$ ipython --no-banner

In [1]: import numpy as np

In [2]: from numpy import linalg as LA

In [3]: np.set_printoptions(precision=2, suppress=True, linewidth=100)

In [4]: F = np.maximum(np.array([[4],
   ...:     [5],
   ...:     [4],
   ...:     [5],
   ...:     [3],
   ...:     [1],
   ...:     [3],
   ...:     [2],
   ...:     [1],
   ...:     [5],
   ...:     [4],
   ...:     [3],
   ...:     [4],
   ...:     [2],
   ...:     [5],
   ...:     [0],
   ...:     [3],
   ...:     [4],
   ...:     [5],
   ...:     [5],
   ...:     [1],
   ...:     [0],
   ...:     [2],
   ...:     [4],
   ...:     [2],
   ...:     [3],
   ...:     [4],
   ...:     [4],
   ...:     [3],
   ...:     [4],
   ...:     [5],
   ...:     [5],
   ...:     [2],
   ...:     [4],
   ...:     [0],
   ...:     [0],
   ...:     [5],
   ...:     [3],
   ...:     [0],
   ...:     [4]]) @ np.array([[4, -1, -4]]) + np.array([3, 0, 0]), 0)

In [5]: F
Out[5]: 
array([[19,  0,  0],
       [23,  0,  0],
       [19,  0,  0],
       [23,  0,  0],
       [15,  0,  0],
       [ 7,  0,  0],
       [15,  0,  0],
       [11,  0,  0],
       [ 7,  0,  0],
       [23,  0,  0],
       [19,  0,  0],
       [15,  0,  0],
       [19,  0,  0],
       [11,  0,  0],
       [23,  0,  0],
       [ 3,  0,  0],
       [15,  0,  0],
       [19,  0,  0],
       [23,  0,  0],
       [23,  0,  0],
       [ 7,  0,  0],
       [ 3,  0,  0],
       [11,  0,  0],
       [19,  0,  0],
       [11,  0,  0],
       [15,  0,  0],
       [19,  0,  0],
       [19,  0,  0],
       [15,  0,  0],
       [19,  0,  0],
       [23,  0,  0],
       [23,  0,  0],
       [11,  0,  0],
       [19,  0,  0],
       [ 3,  0,  0],
       [ 3,  0,  0],
       [23,  0,  0],
       [15,  0,  0],
       [ 3,  0,  0],
       [19,  0,  0]])

In [6]: F[:, 0] @ F[:, 2]
Out[6]: np.int64(0)

In [7]: LA.norm(F, axis=0)
Out[7]: array([105.38,   0.  ,   0.  ])

In [8]: np.round(LA.pinv(F), 2) + 0
Out[8]: 
array([[0., 0., 0., 0., 0., 0., 0., 0., 0., 0., 0., 0., 0., 0., 0., 0., 0., 0., 0., 0., 0., 0.,
        0., 0., 0., 0., 0., 0., 0., 0., 0., 0., 0., 0., 0., 0., 0., 0., 0., 0.],
       [0., 0., 0., 0., 0., 0., 0., 0., 0., 0., 0., 0., 0., 0., 0., 0., 0., 0., 0., 0., 0., 0.,
        0., 0., 0., 0., 0., 0., 0., 0., 0., 0., 0., 0., 0., 0., 0., 0., 0., 0.],
       [0., 0., 0., 0., 0., 0., 0., 0., 0., 0., 0., 0., 0., 0., 0., 0., 0., 0., 0., 0., 0., 0.,
        0., 0., 0., 0., 0., 0., 0., 0., 0., 0., 0., 0., 0., 0., 0., 0., 0., 0.]])

In [9]: F.T @ F
Out[9]: 
array([[11104,     0,     0],
       [    0,     0,     0],
       [    0,     0,     0]])
